$ python -q
>>> import numpy as np
>>> np.set_printoptions(precision=2, suppress=True, linewidth=140, sign=" ")
>>> W0 = np.loadtxt("test1.csv", delimiter=",")
>>> W0
array([[ 0.74,  0.44],
       [ 0.44,  0.26]])
>>> # symmetric
>>> ang = np.radians(90)
>>> R = np.eye(2)
>>> R[1, 1] = R[0, 0] = np.cos(ang)
>>> R[1, 0], R[0, 1] = -np.sin(ang), np.sin(ang)
>>> R.round(2) + 0
array([[ 0.,  1.],
       [-1.,  0.]])
>>> other = W0 @ R.T
>>> np.round(np.linalg.svd(W0, compute_uv=False), 2) + 0, np.round(np.linalg.svd(other, compute_uv=False), 2) + 0
(array([ 1.,  0.]), array([ 1.,  0.]))
>>> np.allclose(W0 @ W0.T, other @ other.T)
True
>>> round(np.linalg.det(R), 2), round(np.trace(R), 2)
(np.float64(1.0), np.float64(0.0))
>>> x = np.array([2, 1])
>>> W0 @ np.ones(2)
array([ 1.18,  0.71])
>>> np.sign((W0 @ x).round(6))
array([ 1.,  1.])
>>> W0 * x
array([[ 1.47,  0.44],
       [ 0.88,  0.26]])
>>> np.linalg.norm(W0 @ x) <= np.linalg.norm(W0, 2) * np.linalg.norm(x) + 1e-9
np.True_
>>> W0 @ x
array([ 1.91,  1.15])
>>> (W0 @ x).argmax()
np.int64(0)
>>> m1 = np.load("data.npy")
>>> m1
array([[ 16, -28,  36, -32, -28, -28],
       [-28,  49, -63,  56,  49,  49],
       [ 36, -63,  81, -72, -63, -63],
       [-32,  56, -72,  64,  56,  56],
       [-28,  49, -63,  56,  49,  49],
       [-28,  49, -63,  56,  49,  49]])
>>> U, sig, Vh = np.linalg.svd(m1)
>>> sig.round(2) + 0
array([ 308.,    0.,    0.,    0.,    0.,    0.])
>>> other = U[:, :1] @ np.diag(sig[:1]) @ Vh[:1]
>>> np.round(np.abs(m1 - other).max(), 2)
np.float64(0.0)
>>> other
array([[ 16., -28.,  36., -32., -28., -28.],
       [-28.,  49., -63.,  56.,  49.,  49.],
       [ 36., -63.,  81., -72., -63., -63.],
       [-32.,  56., -72.,  64.,  56.,  56.],
       [-28.,  49., -63.,  56.,  49.,  49.],
       [-28.,  49., -63.,  56.,  49.,  49.]])
>>> np.round(np.linalg.norm(m1 - other, 2), 2), np.round(sig[1], 2)
(np.float64(0.0), np.float64(0.0))
>>> U, sig, Vh = np.linalg.svd(other)
>>> vecs = Vh[:(sig > 1e-8).sum()]
>>> rng = np.random.default_rng(9173)
>>> x = other[3] + -3 * other[0] + rng.integers(2) * np.eye(6)[5]
>>> x
array([ -80.,  140., -180.,  160.,  140.,  140.])
>>> np.diag(vecs.T @ vecs)
array([ 0.05,  0.16,  0.26,  0.21,  0.16,  0.16])
>>> vals, vecs = np.linalg.eigh(m1)
>>> x = np.array([-1, -5, 5, 5, -5, 1])
>>> (np.sign(vecs[:, -1].round(6)) == np.sign(vecs[0, -1].round(6))).astype(int)
array([ 1,  0,  1,  0,  0,  0])
>>> np.abs(m1).sum(axis=1).max(), np.round(np.abs(vals).max(), 2)
(np.int64(378), np.float64(308.0))
>>> np.round(np.linalg.eigvalsh(m1[1:, 1:]), 2) + 0
array([   0.,    0.,    0.,    0.,  292.])
>>> x @ m1 @ x
np.int64(4096)
>>> vecs * np.maximum(vals, 0) @ vecs.T
array([[ 16., -28.,  36., -32., -28., -28.],
       [-28.,  49., -63.,  56.,  49.,  49.],
       [ 36., -63.,  81., -72., -63., -63.],
       [-32.,  56., -72.,  64.,  56.,  56.],
       [-28.,  49., -63.,  56.,  49.,  49.],
       [-28.,  49., -63.,  56.,  49.,  49.]])
>>> lab = rng.permutation(6)
>>> lab
array([ 2,  1,  5,  3,  0,  4])
>>> other = m1[lab][:, lab]
>>> np.trace(other)
np.int64(308)
>>> np.round(np.sort(np.abs(np.linalg.eigvals(other))), 2) + 0
array([   0.,    0.,    0.,    0.,    0.,  308.])
>>> np.diag(other)
array([ 81,  49,  49,  64,  16,  49])
>>> m1 @ np.linalg.pinv(m1) @ m1
array([[ 16., -28.,  36., -32., -28., -28.],
       [-28.,  49., -63.,  56.,  49.,  49.],
       [ 36., -63.,  81., -72., -63., -63.],
       [-32.,  56., -72.,  64.,  56.,  56.],
       [-28.,  49., -63.,  56.,  49.,  49.],
       [-28.,  49., -63.,  56.,  49.,  49.]])
>>> np.unique(m1.round(6), axis=0).shape
(4, 6)
>>> np.allclose(m1[:-1].T @ np.linalg.lstsq(m1[:-1].T, m1[-1])[0], m1[-1])
True
>>> np.linalg.lstsq(m1[:-1].T, m1[-1])[2]
np.int32(1)
>>> round(float(np.trace(np.linalg.pinv(m1) @ m1)), 2)
1.0
>>> K = np.loadtxt("mat.csv", delimiter=",")
>>> K
array([[ 0.59,  0.18,  0.24],
       [ 0.09,  0.09,  0.82],
       [ 0.23,  0.23,  0.54]])
>>> x = np.array([1, 3, 3])
>>> target = K @ x
>>> target
array([ 1.82,  2.82,  2.54])
>>> np.linalg.solve(K, target + K[:, 0])
array([ 2.,  3.,  3.])
>>> np.linalg.solve(K, 4 * target)
array([  4.,  12.,  12.])
>>> lab = rng.permutation(3)
>>> lab
array([ 2,  1,  0])
>>> other = K[lab][:, lab]
>>> np.diag(other)
array([ 0.54,  0.09,  0.59])
>>> K.shape
(3, 3)
>>> K[3]
Traceback (most recent call last):
  File "<python-input-65>", line 1, in <module>
    K[3]
    ~^^^
IndexError: index 3 is out of bounds for axis 0 with size 3
>>> np.count_nonzero(K)
np.int64(9)
>>> def softmax(z):
...     e = np.exp(z - z.max(axis=-1, keepdims=True))
...     return e / e.sum(axis=-1, keepdims=True)
... 
>>> softmax(K[0] + 2)
array([ 0.42,  0.28,  0.3 ])
>>> softmax(K[0])
array([ 0.42,  0.28,  0.3 ])
>>> softmax(10 * K[0])
array([ 0.96,  0.02,  0.03])
>>> softmax(K).sum(axis=1)
array([ 1.,  1.,  1.])
>>> att = K @ K.T / np.sqrt(3)
>>> softmax(att)
array([[ 0.35,  0.32,  0.33],
       [ 0.29,  0.37,  0.33],
       [ 0.32,  0.35,  0.33]])
>>> softmax(att)[0] @ K
array([ 0.31,  0.17,  0.52])
>>> softmax(att).round(6).argmax(axis=1)
array([ 0,  1,  1])
>>> softmax(att + np.triu(np.full(att.shape, -np.inf), 1))
array([[ 1.  ,  0.  ,  0.  ],
       [ 0.44,  0.56,  0.  ],
       [ 0.32,  0.35,  0.33]])
>>> O, vecs = np.linalg.qr(K[:, :2])[0], np.linalg.qr(K[:, 2:])[0]
>>> sig = np.linalg.svd(O.T @ vecs, compute_uv=False)
>>> np.degrees(np.arccos(sig.clip(0, 1)))
array([ 34.04])
>>> sig
array([ 0.83])
